$ ipython --no-banner

In [1]: import numpy as np

In [2]: np.set_printoptions(suppress=True, linewidth=200)

In [3]: A2 = np.array([[7, 2, -7, 3, 3, -3, 8, -1, 8, 4, -5, 2],
   ...:     [-1, 8, -6, 6, -6, 3, -5, 1, -5, -9, 4, 1],
   ...:     [-6, -7, 3, -9, 4, -2, -1, 2, 8, 9, 4, -1],
   ...:     [-2, -1, 4, 4, 2, -3, 2, 2, -8, -3, 6, 0],
   ...:     [-2, -6, -1, 5, 1, 7, 4, 0, 1, 8, 6, -5],
   ...:     [5, 3, 8, 1, -1, -6, 4, -8, -1, 9, 7, -6],
   ...:     [-3, 1, 5, 0, -7, 0, -4, -4, 9, -7, -5, 7],
   ...:     [5, -4, 0, 3, -6, 6, 7, 1, 6, -2, -2, -3],
   ...:     [-6, 8, -1, -6, 6, 9, 3, -4, -6, 6, 0, 5],
   ...:     [7, -3, 7, -8, 8, -5, -9, 0, 7, -8, 5, -9],
   ...:     [-7, -7, 7, -2, 6, 5, -9, -7, -2, -4, -9, -2],
   ...:     [6, 4, 9, -4, 9, -8, 3, -6, 3, -6, 6, 3]])

In [4]: feats = np.triu(A2)

In [5]: feats
Out[5]: 
array([[ 7,  2, -7,  3,  3, -3,  8, -1,  8,  4, -5,  2],
       [ 0,  8, -6,  6, -6,  3, -5,  1, -5, -9,  4,  1],
       [ 0,  0,  3, -9,  4, -2, -1,  2,  8,  9,  4, -1],
       [ 0,  0,  0,  4,  2, -3,  2,  2, -8, -3,  6,  0],
       [ 0,  0,  0,  0,  1,  7,  4,  0,  1,  8,  6, -5],
       [ 0,  0,  0,  0,  0, -6,  4, -8, -1,  9,  7, -6],
       [ 0,  0,  0,  0,  0,  0, -4, -4,  9, -7, -5,  7],
       [ 0,  0,  0,  0,  0,  0,  0,  1,  6, -2, -2, -3],
       [ 0,  0,  0,  0,  0,  0,  0,  0, -6,  6,  0,  5],
       [ 0,  0,  0,  0,  0,  0,  0,  0,  0, -8,  5, -9],
       [ 0,  0,  0,  0,  0,  0,  0,  0,  0,  0, -9, -2],
       [ 0,  0,  0,  0,  0,  0,  0,  0,  0,  0,  0,  3]])

In [6]: # triangular: eigenvalues sit on the diagonal

In [7]: def softmax(z):
   ...:     e = np.exp(z - z.max(axis=-1, keepdims=True))
   ...:     return e / e.sum(axis=-1, keepdims=True)
   ...: 

In [8]: np.round(softmax(feats[10]), 3) + 0
Out[8]: array([0.099, 0.099, 0.099, 0.099, 0.099, 0.099, 0.099, 0.099, 0.099, 0.099, 0.   , 0.013])

In [9]: np.round(softmax(feats[10] + -1), 3) + 0
Out[9]: array([0.099, 0.099, 0.099, 0.099, 0.099, 0.099, 0.099, 0.099, 0.099, 0.099, 0.   , 0.013])

In [10]: att = feats @ feats.T / np.sqrt(12)

In [11]: softmax(att).round(6).argmax(axis=1)
Out[11]: array([ 0,  1,  2,  3,  4,  5,  6,  7,  8,  9, 10,  6])

In [12]: np.round(softmax(att)[10] @ feats, 3) + 0
Out[12]: array([ 0.,  0.,  0.,  0.,  0.,  0.,  0.,  0.,  0.,  0., -9., -2.])

In [13]: np.round(softmax(att), 3) + 0
Out[13]: 
array([[1.   , 0.   , 0.   , 0.   , 0.   , 0.   , 0.   , 0.   , 0.   , 0.   , 0.   , 0.   ],
       [0.   , 1.   , 0.   , 0.   , 0.   , 0.   , 0.   , 0.   , 0.   , 0.   , 0.   , 0.   ],
       [0.   , 0.   , 1.   , 0.   , 0.   , 0.   , 0.   , 0.   , 0.   , 0.   , 0.   , 0.   ],
       [0.   , 0.   , 0.   , 1.   , 0.   , 0.   , 0.   , 0.   , 0.   , 0.   , 0.   , 0.   ],
       [0.   , 0.   , 0.   , 0.   , 1.   , 0.   , 0.   , 0.   , 0.   , 0.   , 0.   , 0.   ],
       [0.   , 0.   , 0.   , 0.   , 0.   , 1.   , 0.   , 0.   , 0.   , 0.   , 0.   , 0.   ],
       [0.   , 0.   , 0.   , 0.   , 0.   , 0.   , 1.   , 0.   , 0.   , 0.   , 0.   , 0.   ],
       [0.023, 0.   , 0.   , 0.   , 0.   , 0.   , 0.418, 0.557, 0.   , 0.001, 0.   , 0.   ],
       [0.   , 0.   , 0.   , 0.   , 0.   , 0.   , 0.   , 0.   , 1.   , 0.   , 0.   , 0.   ],
       [0.   , 0.   , 0.   , 0.   , 0.   , 0.   , 0.   , 0.   , 0.   , 1.   , 0.   , 0.   ],
       [0.   , 0.   , 0.   , 0.   , 0.   , 0.   , 0.   , 0.   , 0.   , 0.   , 1.   , 0.   ],
       [0.011, 0.004, 0.001, 0.002, 0.   , 0.   , 0.812, 0.   , 0.144, 0.   , 0.   , 0.025]])

In [14]: np.linalg.matrix_rank(feats, rtol=0.1)
Out[14]: np.int64(8)

In [15]: np.linalg.cond(feats) > 100
Out[15]: np.True_

In [16]: [round(float(x), 3) for x in np.linalg.svd(feats, compute_uv=False)[:3]]
Out[16]: [26.607, 23.369, 16.372]

In [17]: np.argsort(-np.linalg.norm(feats, axis=0).round(6), kind="stable")[:3]
Out[17]: array([ 9,  8, 10])

In [18]: A2 = feats / np.linalg.norm(feats, axis=1, keepdims=True)

In [19]: cov = A2 @ A2.T

In [20]: (cov - 2 * np.eye(12)).round(6).argmax(axis=1)
Out[20]: array([ 7,  3,  4,  1,  5,  4,  7,  6, 11,  1,  7,  8])

In [21]: cov[4].round(3)
Out[21]: array([ 0.058, -0.25 ,  0.412, -0.042,  1.   ,  0.502, -0.601, -0.069,  0.125,  0.061, -0.344, -0.361])

In [22]: np.argwhere(np.triu(np.abs(cov) > 0.95, 1))
Out[22]: array([], shape=(0, 2), dtype=int64)

In [23]: np.round(np.linalg.norm(A2, axis=1), 3)
Out[23]: array([1., 1., 1., 1., 1., 1., 1., 1., 1., 1., 1., 1.])

In [24]: np.round(np.degrees(np.arccos(np.clip(cov[4, 7], -1, 1))), 3)
Out[24]: np.float64(93.942)

In [25]: feats.ravel(order="F")
Out[25]: 
array([ 7,  0,  0,  0,  0,  0,  0,  0,  0,  0,  0,  0,  2,  8,  0,  0,  0,  0,  0,  0,  0,  0,  0,  0, -7, -6,  3,  0,  0,  0,  0,  0,  0,  0,  0,  0,  3,  6, -9,  4,  0,  0,  0,  0,  0,  0,  0,  0,
        3, -6,  4,  2,  1,  0,  0,  0,  0,  0,  0,  0, -3,  3, -2, -3,  7, -6,  0,  0,  0,  0,  0,  0,  8, -5, -1,  2,  4,  4, -4,  0,  0,  0,  0,  0, -1,  1,  2,  2,  0, -8, -4,  1,  0,  0,  0,  0,
        8, -5,  8, -8,  1, -1,  9,  6, -6,  0,  0,  0,  4, -9,  9, -3,  8,  9, -7, -2,  6, -8,  0,  0, -5,  4,  4,  6,  6,  7, -5, -2,  0,  5, -9,  0,  2,  1, -1,  0, -5, -6,  7, -3,  5, -9, -2,  3])

In [26]: T = feats.reshape(12, 2, -1)

In [27]: T.transpose(1, 0, 2)
Out[27]: 
array([[[ 7,  2, -7,  3,  3, -3],
        [ 0,  8, -6,  6, -6,  3],
        [ 0,  0,  3, -9,  4, -2],
        [ 0,  0,  0,  4,  2, -3],
        [ 0,  0,  0,  0,  1,  7],
        [ 0,  0,  0,  0,  0, -6],
        [ 0,  0,  0,  0,  0,  0],
        [ 0,  0,  0,  0,  0,  0],
        [ 0,  0,  0,  0,  0,  0],
        [ 0,  0,  0,  0,  0,  0],
        [ 0,  0,  0,  0,  0,  0],
        [ 0,  0,  0,  0,  0,  0]],

       [[ 8, -1,  8,  4, -5,  2],
        [-5,  1, -5, -9,  4,  1],
        [-1,  2,  8,  9,  4, -1],
        [ 2,  2, -8, -3,  6,  0],
        [ 4,  0,  1,  8,  6, -5],
        [ 4, -8, -1,  9,  7, -6],
        [-4, -4,  9, -7, -5,  7],
        [ 0,  1,  6, -2, -2, -3],
        [ 0,  0, -6,  6,  0,  5],
        [ 0,  0,  0, -8,  5, -9],
        [ 0,  0,  0,  0, -9, -2],
        [ 0,  0,  0,  0,  0,  3]]])

In [28]: T.sum(axis=1)
Out[28]: 
array([[ 15,   1,   1,   7,  -2,  -1],
       [ -5,   9, -11,  -3,  -2,   4],
       [ -1,   2,  11,   0,   8,  -3],
       [  2,   2,  -8,   1,   8,  -3],
       [  4,   0,   1,   8,   7,   2],
       [  4,  -8,  -1,   9,   7, -12],
       [ -4,  -4,   9,  -7,  -5,   7],
       [  0,   1,   6,  -2,  -2,  -3],
       [  0,   0,  -6,   6,   0,   5],
       [  0,   0,   0,  -8,   5,  -9],
       [  0,   0,   0,   0,  -9,  -2],
       [  0,   0,   0,   0,   0,   3]])

In [29]: T.shape
Out[29]: (12, 2, 6)

In [30]: np.einsum("ihd,ihd->ih", T, T)
Out[30]: 
array([[129, 174],
       [181, 149],
       [110, 167],
       [ 29, 117],
       [ 50, 142],
       [ 36, 247],
       [  0, 236],
       [  0,  54],
       [  0,  97],
       [  0, 170],
       [  0,  85],
       [  0,   9]])
